$ python3 -q
>>> import numpy as np
>>> np.set_printoptions(precision=1, suppress=True, linewidth=200)
>>> M = np.load("case13.npy")
>>> print(M)
[[ 28.7 -40.9  50.2]
 [ 30.8 -40.1  49.5]
 [ 29.6 -39.   52.6]
 [ 28.8 -38.8  50.7]
 [ 30.2 -39.1  48.8]
 [ 31.9 -41.9  50.2]
 [ 29.2 -38.2  50.4]
 [ 28.8 -39.3  50.2]
 [ 28.9 -38.6  48.5]
 [ 29.4 -40.2  50.4]
 [ 30.4 -40.1  51.3]
 [ 30.3 -39.2  50.1]
 [ 29.7 -39.4  51.5]
 [ 31.9 -40.1  50.8]
 [ 29.3 -40.9  49.7]
 [ 30.2 -40.8  49.8]
 [ 29.4 -39.   49.4]
 [ 28.6 -40.6  51. ]]
>>> lab = M[:, 2] > np.median(M[:, 2])
>>> f = M[lab].mean(axis=0) - M[~lab].mean(axis=0)
>>> print(f)
[-0.2  0.4  1.4]
>>> print(((M - M.mean(axis=0)) @ f > 0).astype(int))
[0 0 1 1 0 0 1 1 0 1 1 0 1 1 0 0 0 1]
>>> print(lab.astype(int))
[0 0 1 1 0 0 1 0 0 1 1 0 1 1 0 0 0 1]
>>> print(round(np.log10(np.linalg.cond(M))))
2
>>> print(np.linalg.cond(M) > 100)
False
>>> print(np.linalg.matrix_rank(M, rtol=0.1))
1
>>> print(np.round(np.linalg.norm(M, 2) / np.linalg.norm(M), 1))
1.0
>>> print(np.abs(np.linalg.svd(M)[2][-1]))
[0.7 0.7 0.1]
>>> left, sigma, vt = np.linalg.svd(M)
>>> print(sigma)
[300.    4.4   3.2]
>>> M2 = left[:, :1] @ np.diag(sigma[:1]) @ vt[:1]
>>> print(np.linalg.matrix_rank(M2))
1
>>> print(np.linalg.matrix_rank(M, rtol=0.05))
1
>>> print(round(np.abs(M - M2).max(), 1))
1.5
>>> print(round(np.linalg.norm(M - M2) / np.linalg.norm(M), 1))
0.0
>>> K = np.load("w.npy")
>>> print(K)
[[-0.8 -0.2 -0.6]
 [-0.4 -0.5  0.7]
 [-0.4  0.8  0.4]]
>>> M2 = np.linalg.inv(K)
>>> print(np.round(K @ M2, 1) + 0)
[[1. 0. 0.]
 [0. 1. 0.]
 [0. 0. 1.]]
>>> print(np.round(np.linalg.slogdet(K)[0], 1))
1.0
>>> print(np.allclose(M2, K.T))
True
>>> print((np.abs(M2) > 1e-9).astype(int))
[[1 1 1]
 [1 1 1]
 [1 1 1]]
>>> print(round(np.linalg.cond(K), 1))
1.0
